% ipython --no-banner

In [1]: import numpy as np

In [2]: np.set_printoptions(precision=2, suppress=True, linewidth=100)

In [3]: J = np.loadtxt("test15.csv", delimiter=",")

In [4]: print(J)
[[ 0.93  0.97  1.   -0.96 -0.98 -0.97  0.89 -0.97]
 [ 1.    0.45  0.99 -1.    0.97 -0.7  -0.97 -1.  ]
 [-0.58  0.24 -0.49  0.77  0.54  0.84  0.18  0.31]
 [ 0.56  0.73  0.65 -0.41  0.96  0.94 -0.49 -0.9 ]
 [ 0.94 -0.67  0.68 -0.99  0.35 -0.92 -0.87 -0.82]
 [-0.55  0.97  0.68  0.9   0.65  0.99  0.81 -0.68]
 [-0.99  0.98 -0.42  1.   -0.96  0.97  1.    0.94]
 [-0.97  0.98  0.58  1.   -1.    0.14  1.    0.87]
 [-0.99 -0.04 -0.95  1.   -0.83  0.74  0.91  0.98]
 [-0.69  0.66  0.34  0.8  -0.98 -0.69  0.94  0.68]
 [ 0.01  0.24 -0.21  0.23  0.95  0.94 -0.54 -0.49]
 [ 0.68  0.08  0.65 -0.8  -0.05 -0.58 -0.29 -0.64]
 [-0.8  -0.05 -0.81  0.92  0.65  0.91  0.15  0.68]
 [ 0.48  1.    1.   -0.08 -0.99 -0.41  0.99 -0.95]
 [ 0.16 -0.92 -0.3  -0.73 -1.   -1.    0.29  0.89]
 [-0.35  0.97  0.9   0.73 -0.81  0.63  0.95 -0.56]
 [-0.97  0.03 -0.99  1.    1.    1.   -0.56  0.74]
 [-0.77 -1.   -1.    0.39  0.72 -0.8  -0.98  1.  ]
 [ 1.   -0.99  0.29 -1.    0.98 -0.97 -1.   -0.95]
 [ 0.7   0.27  0.84 -0.85 -0.88 -0.94  0.32 -0.54]
 [ 0.76  0.81  0.98 -0.89 -1.   -1.    0.92 -0.6 ]
 [ 0.52 -0.57 -0.31 -0.65  0.93  0.48 -0.85 -0.46]
 [-0.65 -0.28 -0.94  0.89  1.    1.   -0.92 -0.12]
 [ 0.54 -0.97 -0.92 -0.79  0.99  0.51 -0.99  0.01]
 [ 0.14  0.81  0.82 -0.02 -0.81 -0.35  0.77 -0.46]
 [-0.97 -0.96 -0.99  0.97 -0.99 -0.95  0.7   1.  ]
 [-0.97  1.    0.9   1.   -1.    0.84  1.    0.47]
 [ 0.12 -0.34  0.13 -0.36 -0.86 -0.89  0.26  0.35]
 [ 0.6  -0.52  0.2  -0.8  -0.06 -0.76 -0.54 -0.27]
 [ 0.95 -1.   -0.93 -1.    1.   -0.77 -1.   -0.35]
 [ 0.99  0.04  0.98 -1.   -0.2  -0.98 -0.77 -0.98]
 [-0.26  0.96  0.87  0.66 -0.62  0.71  0.91 -0.6 ]]

In [5]: print(np.round(np.linalg.norm(J), 2))
12.5

In [6]: print(np.round(J.mean(axis=0), 2) + 0)
[ 0.02  0.12  0.13  0.   -0.07 -0.06  0.07 -0.11]

In [7]: Y = np.array([[6, -4, 2],
   ...:     [-8, 0, -3],
   ...:     [5, -6, -6],
   ...:     [7, 9, -4],
   ...:     [-3, 8, 5],
   ...:     [-1, 3, -6],
   ...:     [-9, 8, -1],
   ...:     [2, -1, 1]])

In [8]: print(np.linalg.matrix_rank(np.vstack([J, Y.T])))
8

In [9]: print(np.vstack([J, Y.T]).shape)
(35, 8)

In [10]: print(np.einsum("ij->j", J))
[ 0.57  3.88  4.22 -0.07 -2.33 -2.04  2.22 -3.42]
